$ ipython --no-banner

In [1]: import numpy as np

In [2]: np.set_printoptions(precision=3, suppress=True, linewidth=160)

In [3]: M = np.array([[2, 1, 0], [2, 2, 2], [2, 2, 2], [3, 2, 0], [2, 2, 2]])

In [4]: vec = np.array([-2, 1, -1])

In [5]: target = M @ vec

In [6]: b, lr = np.zeros(3), 1 / np.linalg.norm(M, 2) ** 2

In [7]: for i in range(60):
   ...:     b -= lr * M.T @ (M @ b - target)
   ...:     if i % 10 == 0: print(i, round(np.linalg.norm(M @ b - target), 3))
   ...: 
0 0.609
10 0.489
20 0.468
30 0.461
40 0.456
50 0.451

In [8]: np.round(np.linalg.cond(M), 3)
Out[8]: np.float64(31.223)

In [9]: w1 = np.array([[-2, 0, -2, 0, -2, -1], [3, 1, -3, 0, 2, 0], [3, -2, -2, -1, -3, 2]])

In [10]: b = np.array([1, 0, 3, 3, -2, -2])

In [11]: H = np.maximum(M @ w1 + b, 0)

In [12]: H
Out[12]: 
array([[0, 1, 0, 3, 0, 0],
       [9, 0, 0, 1, 0, 0],
       [9, 0, 0, 1, 0, 0],
       [1, 2, 0, 3, 0, 0],
       [9, 0, 0, 1, 0, 0]])

In [13]: (H > 0).astype(int)
Out[13]: 
array([[0, 1, 0, 1, 0, 0],
       [1, 0, 0, 1, 0, 0],
       [1, 0, 0, 1, 0, 0],
       [1, 1, 0, 1, 0, 0],
       [1, 0, 0, 1, 0, 0]])

In [14]: np.linalg.matrix_rank(H)
Out[14]: np.int64(3)

In [15]: C = np.array([[0, 3, 2], [2, 0, 2], [3, 0, 1], [1, 3, 3], [1, 3, 0], [1, 0, 3]])

In [16]: w1 @ C
Out[16]: 
array([[ -9, -12,  -9],
       [ -5,  15,   5],
       [-12,  -3,   3]])

In [17]: H @ C
Out[17]: 
array([[ 5,  9, 11],
       [ 1, 30, 21],
       [ 1, 30, 21],
       [ 7, 12, 15],
       [ 1, 30, 21]])

In [18]: P = M @ np.linalg.solve(M.T @ M, M.T)

In [19]: np.round(np.linalg.eigvalsh(P), 3) + 0
Out[19]: array([0., 0., 1., 1., 1.])

In [20]: np.diag(P)
Out[20]: array([1.   , 0.333, 0.333, 1.   , 0.333])

In [21]: np.round((np.eye(5) - P) @ M, 3) + 0
Out[21]: 
array([[0., 0., 0.],
       [0., 0., 0.],
       [0., 0., 0.],
       [0., 0., 0.],
       [0., 0., 0.]])

In [22]: np.round(P @ M[:, 2], 3) + 0
Out[22]: array([0., 2., 2., 0., 2.])

In [23]: np.allclose(P @ P, P)
Out[23]: True

In [24]: P.round(3) + 0
Out[24]: 
array([[1.   , 0.   , 0.   , 0.   , 0.   ],
       [0.   , 0.333, 0.333, 0.   , 0.333],
       [0.   , 0.333, 0.333, 0.   , 0.333],
       [0.   , 0.   , 0.   , 1.   , 0.   ],
       [0.   , 0.333, 0.333, 0.   , 0.333]])

In [25]: feats = np.loadtxt("dump.csv", delimiter=",")

In [26]: feats
Out[26]: 
array([[0.138, 0.316, 0.138],
       [0.316, 0.723, 0.316],
       [0.138, 0.316, 0.138]])

In [27]: gram = feats.T @ feats

In [28]: np.diag(gram)
Out[28]: array([0.138, 0.723, 0.138])

In [29]: gram
Out[29]: 
array([[0.138, 0.316, 0.138],
       [0.316, 0.723, 0.316],
       [0.138, 0.316, 0.138]])

In [30]: vec = np.array([-6, -1, -8])

In [31]: feats @ vec
Out[31]: array([-2.254, -5.153, -2.254])

In [32]: feats @ feats @ vec
Out[32]: array([-2.254, -5.153, -2.254])

In [33]: np.trace(feats)
Out[33]: np.float64(1.0)

In [34]: w, V = np.linalg.eigh(feats)

In [35]: np.round(np.linalg.svd(feats, compute_uv=False), 3) + 0
Out[35]: array([1., 0., 0.])

In [36]: round(float(w.sum()), 3), np.trace(feats)
Out[36]: (1.0, np.float64(1.0))

In [37]: (w > 1e-8).sum(), (w < -1e-8).sum()
Out[37]: (np.int64(1), np.int64(0))

In [38]: X = np.loadtxt("arr.csv", delimiter=",")

In [39]: X
Out[39]: 
array([[ 0.   ,  0.426, -0.622],
       [-0.881,  0.039, -0.33 ],
       [ 0.385, -0.464, -0.707],
       [ 0.275,  0.776, -0.065]])

In [40]: vec = np.array([-2, -1, 1])

In [41]: target = X @ vec

In [42]: b, lr = np.zeros(3), 1 / np.linalg.norm(X, 2) ** 2

In [43]: for i in range(4):
    ...:     b -= lr * X.T @ (X @ b - target)
    ...:     if i % 1 == 0: print(i, round(np.linalg.norm(X @ b - target), 3))
    ...: 
0 0.0
1 0.0
2 0.0
3 0.0

In [44]: b
Out[44]: array([-2., -1.,  1.])

In [45]: mat = np.loadtxt("sample16.csv", delimiter=",")

In [46]: mat
Out[46]: 
array([[0., 0., 0., 1., 0.],
       [1., 0., 0., 0., 0.],
       [0., 1., 0., 0., 0.],
       [0., 0., 1., 0., 0.],
       [0., 0., 0., 0., 1.]])

In [47]: mat @ mat
Out[47]: 
array([[0., 0., 1., 0., 0.],
       [0., 0., 0., 1., 0.],
       [1., 0., 0., 0., 0.],
       [0., 1., 0., 0., 0.],
       [0., 0., 0., 0., 1.]])

In [48]: np.allclose(mat, mat.T)
Out[48]: False

In [49]: np.linalg.matrix_power(mat, 4)
Out[49]: 
array([[1., 0., 0., 0., 0.],
       [0., 1., 0., 0., 0.],
       [0., 0., 1., 0., 0.],
       [0., 0., 0., 1., 0.],
       [0., 0., 0., 0., 1.]])

In [50]: np.round(np.linalg.det(mat), 3)
Out[50]: np.float64(-1.0)

In [51]: (mat - mat.T) / 2
Out[51]: 
array([[ 0. , -0.5,  0. ,  0.5,  0. ],
       [ 0.5,  0. , -0.5,  0. ,  0. ],
       [ 0. ,  0.5,  0. , -0.5,  0. ],
       [-0.5,  0. ,  0.5,  0. ,  0. ],
       [ 0. ,  0. ,  0. ,  0. ,  0. ]])

In [52]: rng = np.random.default_rng(629)

In [53]: z = rng.permutation(5)

In [54]: z
Out[54]: array([1, 3, 4, 2, 0])

In [55]: B = mat[z][:, z]

In [56]: B
Out[56]: 
array([[0., 0., 0., 0., 1.],
       [0., 0., 0., 1., 0.],
       [0., 0., 1., 0., 0.],
       [1., 0., 0., 0., 0.],
       [0., 1., 0., 0., 0.]])

In [57]: np.diag(B)
Out[57]: array([0., 0., 1., 0., 0.])

In [58]: w1 = np.array([[-1, 3, -1], [-3, 1, -1], [1, -1, 1], [1, 1, 0], [0, 1, 0]])

In [59]: b = np.array([-9, 4, 7])

In [60]: H = np.maximum(mat @ w1 + b, 0)

In [61]: np.linalg.matrix_rank(H)
Out[61]: np.int64(2)

In [62]: (H > 0).mean(axis=0)
Out[62]: array([0., 1., 1.])

In [63]: C = np.array([[-3, 2], [1, -2], [-3, -1]])

In [64]: H @ C
Out[64]: 
array([[-16., -17.],
       [-11., -20.],
       [-13., -16.],
       [-21., -14.],
       [-16., -17.]])

In [65]: (H @ C).round(6).argmax(axis=1)
Out[65]: array([0, 0, 0, 1, 0])
